$ python -q
>>> import numpy as np
>>> np.set_printoptions(precision=1, suppress=True, linewidth=200, sign=" ")
>>> rnd = lambda a: np.round(a, 1) + 0
>>> A2 = np.array([[1, -9, -1, 0, -2, -1, 0], [6, 1, 3, -7, -4, -3, -6]])
>>> data = A2.T @ A2
>>> data
array([[ 37,  -3,  17, -42, -26, -19, -36],
       [ -3,  82,  12,  -7,  14,   6,  -6],
       [ 17,  12,  10, -21, -10,  -8, -18],
       [-42,  -7, -21,  49,  28,  21,  42],
       [-26,  14, -10,  28,  20,  14,  24],
       [-19,   6,  -8,  21,  14,  10,  18],
       [-36,  -6, -18,  42,  24,  18,  36]])
>>> # null space of dimension 5
>>> [round(float(x), 1) for x in np.linalg.svd(data, compute_uv=False)[:3]]
[156.4, 87.6, 0.0]
>>> np.linalg.matrix_rank(data, rtol=0.1)
np.int64(2)
>>> A2 = data / np.linalg.norm(data, axis=1, keepdims=True)
>>> cov = A2 @ A2.T
>>> print(rnd(cov[2]))
[ 0.9  0.3  1.  -1.  -0.8 -0.9 -1. ]
>>> rnd(np.degrees(np.arccos(np.clip(cov[2, 6], -1, 1))))
np.float64(165.8)
>>> print((cov - 2 * np.eye(7)).round(6).argmax(axis=1))
[ 2  2  0  6  5  4  3]
>>> K = np.load("dump.npy")
>>> print(rnd(K))
[[ 0.   0.1 -0.1 -0.1 -0.2  0.5  0.1  0.3 -0.4  0.4  0.6]
 [-0.4 -0.1  0.3  0.4  0.2 -0.3  0.   0.3 -0.5 -0.2  0.2]
 [ 0.5 -0.2  0.   0.3  0.3  0.1  0.4  0.5  0.3  0.   0. ]
 [-0.5 -0.5  0.3 -0.4  0.2  0.3  0.1  0.2  0.2  0.1 -0.3]
 [-0.4 -0.1 -0.3  0.2  0.   0.1 -0.1  0.   0.5 -0.4  0.5]
 [-0.2  0.2  0.1  0.1 -0.6 -0.5  0.2  0.3  0.4  0.3  0. ]
 [-0.1  0.2 -0.6 -0.3  0.1 -0.1 -0.2  0.6 -0.2 -0.2 -0.2]
 [ 0.1 -0.2  0.  -0.2  0.4 -0.4 -0.4  0.   0.1  0.5  0.3]
 [ 0.1  0.2  0.  -0.5  0.1 -0.3  0.6 -0.1  0.  -0.3  0.3]
 [-0.2  0.7  0.3  0.   0.4  0.2 -0.1  0.   0.2  0.1  0. ]
 [ 0.3  0.   0.5 -0.3 -0.3  0.1 -0.4  0.2  0.1 -0.4  0.1]]
>>> # columns are unit length and at right angles
>>> U, s, vt = np.linalg.svd(K, full_matrices=False)
>>> rnd(np.cumsum(s ** 2) / np.sum(s ** 2))
array([ 0.1,  0.2,  0.3,  0.4,  0.5,  0.5,  0.6,  0.7,  0.8,  0.9,  1. ])
>>> np.allclose(U * s @ vt, K)
True
>>> rnd(U.T @ U)
array([[ 1.,  0.,  0.,  0.,  0.,  0.,  0.,  0.,  0.,  0.,  0.],
       [ 0.,  1.,  0.,  0.,  0.,  0.,  0.,  0.,  0.,  0.,  0.],
       [ 0.,  0.,  1.,  0.,  0.,  0.,  0.,  0.,  0.,  0.,  0.],
       [ 0.,  0.,  0.,  1.,  0.,  0.,  0.,  0.,  0.,  0.,  0.],
       [ 0.,  0.,  0.,  0.,  1.,  0.,  0.,  0.,  0.,  0.,  0.],
       [ 0.,  0.,  0.,  0.,  0.,  1.,  0.,  0.,  0.,  0.,  0.],
       [ 0.,  0.,  0.,  0.,  0.,  0.,  1.,  0.,  0.,  0.,  0.],
       [ 0.,  0.,  0.,  0.,  0.,  0.,  0.,  1.,  0.,  0.,  0.],
       [ 0.,  0.,  0.,  0.,  0.,  0.,  0.,  0.,  1.,  0.,  0.],
       [ 0.,  0.,  0.,  0.,  0.,  0.,  0.,  0.,  0.,  1.,  0.],
       [ 0.,  0.,  0.,  0.,  0.,  0.,  0.,  0.,  0.,  0.,  1.]])
>>> U.shape, s.shape, vt.shape
((11, 11), (11,), (11, 11))
>>> (s > 1e-8).sum()
np.int64(11)
>>> rnd(U.T @ K @ vt.T)
array([[ 1.,  0.,  0.,  0.,  0.,  0.,  0.,  0.,  0.,  0.,  0.],
       [ 0.,  1.,  0.,  0.,  0.,  0.,  0.,  0.,  0.,  0.,  0.],
       [ 0.,  0.,  1.,  0.,  0.,  0.,  0.,  0.,  0.,  0.,  0.],
       [ 0.,  0.,  0.,  1.,  0.,  0.,  0.,  0.,  0.,  0.,  0.],
       [ 0.,  0.,  0.,  0.,  1.,  0.,  0.,  0.,  0.,  0.,  0.],
       [ 0.,  0.,  0.,  0.,  0.,  1.,  0.,  0.,  0.,  0.,  0.],
       [ 0.,  0.,  0.,  0.,  0.,  0.,  1.,  0.,  0.,  0.,  0.],
       [ 0.,  0.,  0.,  0.,  0.,  0.,  0.,  1.,  0.,  0.,  0.],
       [ 0.,  0.,  0.,  0.,  0.,  0.,  0.,  0.,  1.,  0.,  0.],
       [ 0.,  0.,  0.,  0.,  0.,  0.,  0.,  0.,  0.,  1.,  0.],
       [ 0.,  0.,  0.,  0.,  0.,  0.,  0.,  0.,  0.,  0.,  1.]])
>>> x = np.array([0, 0, 1, 2, 0, 2, 2, 2, 3, 0, 0])
>>> rnd(np.sort(np.abs(np.degrees(np.angle(np.linalg.eigvals(K))))))
array([   0. ,   55. ,   55. ,   85.4,   85.4,   98.5,   98.5,  121.9,  121.9,  165.3,  165.3])
>>> rnd(K.T @ (K @ x))
array([ 0.,  0.,  1.,  2.,  0.,  2.,  2.,  2.,  3.,  0.,  0.])
>>> u = np.array([0, -2, 0, 1, 2, 1, 2, -2, -1, 2, -1])
>>> A2 = K + np.outer(u, np.eye(11)[3])
>>> np.linalg.matrix_rank(np.linalg.inv(A2) - np.linalg.inv(K), tol=1e-8)
np.int64(1)
>>> J = np.loadtxt("a.csv", delimiter=",")
>>> J
array([[ 3., -3.,  2., -1.,  1., -3., -3.,  1.,  1.,  1., -2., -1.],
       [-3., -1.,  2.,  2.,  3., -1.,  3., -1.,  3.,  1.,  0.,  1.],
       [ 2., -2.,  0., -2.,  3., -1., -2.,  2.,  1., -1.,  3.,  3.],
       [-3.,  0., -3.,  3., -1.,  3., -3.,  2.,  1.,  1.,  3., -2.],
       [ 3.,  0., -2.,  3., -2.,  1.,  0., -1.,  2., -2.,  3.,  0.],
       [ 3.,  0., -2.,  3., -2.,  1.,  0., -1.,  2., -2.,  3.,  0.],
       [ 3.,  1., -2., -3.,  2.,  1., -3.,  1., -2., -1.,  1.,  3.],
       [-2., -3.,  3., -1.,  0., -3.,  2.,  0.,  3., -3.,  0.,  3.],
       [ 3., -3., -1., -3.,  3., -3., -1., -1.,  0.,  3., -2., -1.]])
>>> # row 5 repeats row 4
>>> ang = np.radians(15)
>>> Rm = np.eye(12)
>>> Rm[1, 1] = Rm[2, 2] = np.cos(ang)
>>> Rm[1, 2], Rm[2, 1] = -np.sin(ang), np.sin(ang)
>>> rnd(Rm)
array([[ 1. ,  0. ,  0. ,  0. ,  0. ,  0. ,  0. ,  0. ,  0. ,  0. ,  0. ,  0. ],
       [ 0. ,  1. , -0.3,  0. ,  0. ,  0. ,  0. ,  0. ,  0. ,  0. ,  0. ,  0. ],
       [ 0. ,  0.3,  1. ,  0. ,  0. ,  0. ,  0. ,  0. ,  0. ,  0. ,  0. ,  0. ],
       [ 0. ,  0. ,  0. ,  1. ,  0. ,  0. ,  0. ,  0. ,  0. ,  0. ,  0. ,  0. ],
       [ 0. ,  0. ,  0. ,  0. ,  1. ,  0. ,  0. ,  0. ,  0. ,  0. ,  0. ,  0. ],
       [ 0. ,  0. ,  0. ,  0. ,  0. ,  1. ,  0. ,  0. ,  0. ,  0. ,  0. ,  0. ],
       [ 0. ,  0. ,  0. ,  0. ,  0. ,  0. ,  1. ,  0. ,  0. ,  0. ,  0. ,  0. ],
       [ 0. ,  0. ,  0. ,  0. ,  0. ,  0. ,  0. ,  1. ,  0. ,  0. ,  0. ,  0. ],
       [ 0. ,  0. ,  0. ,  0. ,  0. ,  0. ,  0. ,  0. ,  1. ,  0. ,  0. ,  0. ],
       [ 0. ,  0. ,  0. ,  0. ,  0. ,  0. ,  0. ,  0. ,  0. ,  1. ,  0. ,  0. ],
       [ 0. ,  0. ,  0. ,  0. ,  0. ,  0. ,  0. ,  0. ,  0. ,  0. ,  1. ,  0. ],
       [ 0. ,  0. ,  0. ,  0. ,  0. ,  0. ,  0. ,  0. ,  0. ,  0. ,  0. ,  1. ]])
>>> A2 = J @ Rm.T
>>> np.allclose(np.linalg.norm(J, axis=1), np.linalg.norm(A2, axis=1))
True
>>> np.allclose(J @ J.T, A2 @ A2.T)
True
>>> rnd(np.linalg.det(Rm)), rnd(np.trace(Rm))
(np.float64(1.0), np.float64(11.9))
>>> rnd(np.linalg.svd(J, compute_uv=False)), rnd(np.linalg.svd(A2, compute_uv=False))
(array([ 12.5,  10.8,   9.1,   7.1,   6.6,   4.7,   2.6,   1.3,   0. ]), array([ 12.5,  10.8,   9.1,   7.1,   6.6,   4.7,   2.6,   1.3,   0. ]))
>>> rnd(Rm @ Rm.T)
array([[ 1.,  0.,  0.,  0.,  0.,  0.,  0.,  0.,  0.,  0.,  0.,  0.],
       [ 0.,  1.,  0.,  0.,  0.,  0.,  0.,  0.,  0.,  0.,  0.,  0.],
       [ 0.,  0.,  1.,  0.,  0.,  0.,  0.,  0.,  0.,  0.,  0.,  0.],
       [ 0.,  0.,  0.,  1.,  0.,  0.,  0.,  0.,  0.,  0.,  0.,  0.],
       [ 0.,  0.,  0.,  0.,  1.,  0.,  0.,  0.,  0.,  0.,  0.,  0.],
       [ 0.,  0.,  0.,  0.,  0.,  1.,  0.,  0.,  0.,  0.,  0.,  0.],
       [ 0.,  0.,  0.,  0.,  0.,  0.,  1.,  0.,  0.,  0.,  0.,  0.],
       [ 0.,  0.,  0.,  0.,  0.,  0.,  0.,  1.,  0.,  0.,  0.,  0.],
       [ 0.,  0.,  0.,  0.,  0.,  0.,  0.,  0.,  1.,  0.,  0.,  0.],
       [ 0.,  0.,  0.,  0.,  0.,  0.,  0.,  0.,  0.,  1.,  0.,  0.],
       [ 0.,  0.,  0.,  0.,  0.,  0.,  0.,  0.,  0.,  0.,  1.,  0.],
       [ 0.,  0.,  0.,  0.,  0.,  0.,  0.,  0.,  0.,  0.,  0.,  1.]])
>>> rnd(np.linalg.norm(Rm, axis=0))
array([ 1.,  1.,  1.,  1.,  1.,  1.,  1.,  1.,  1.,  1.,  1.,  1.])
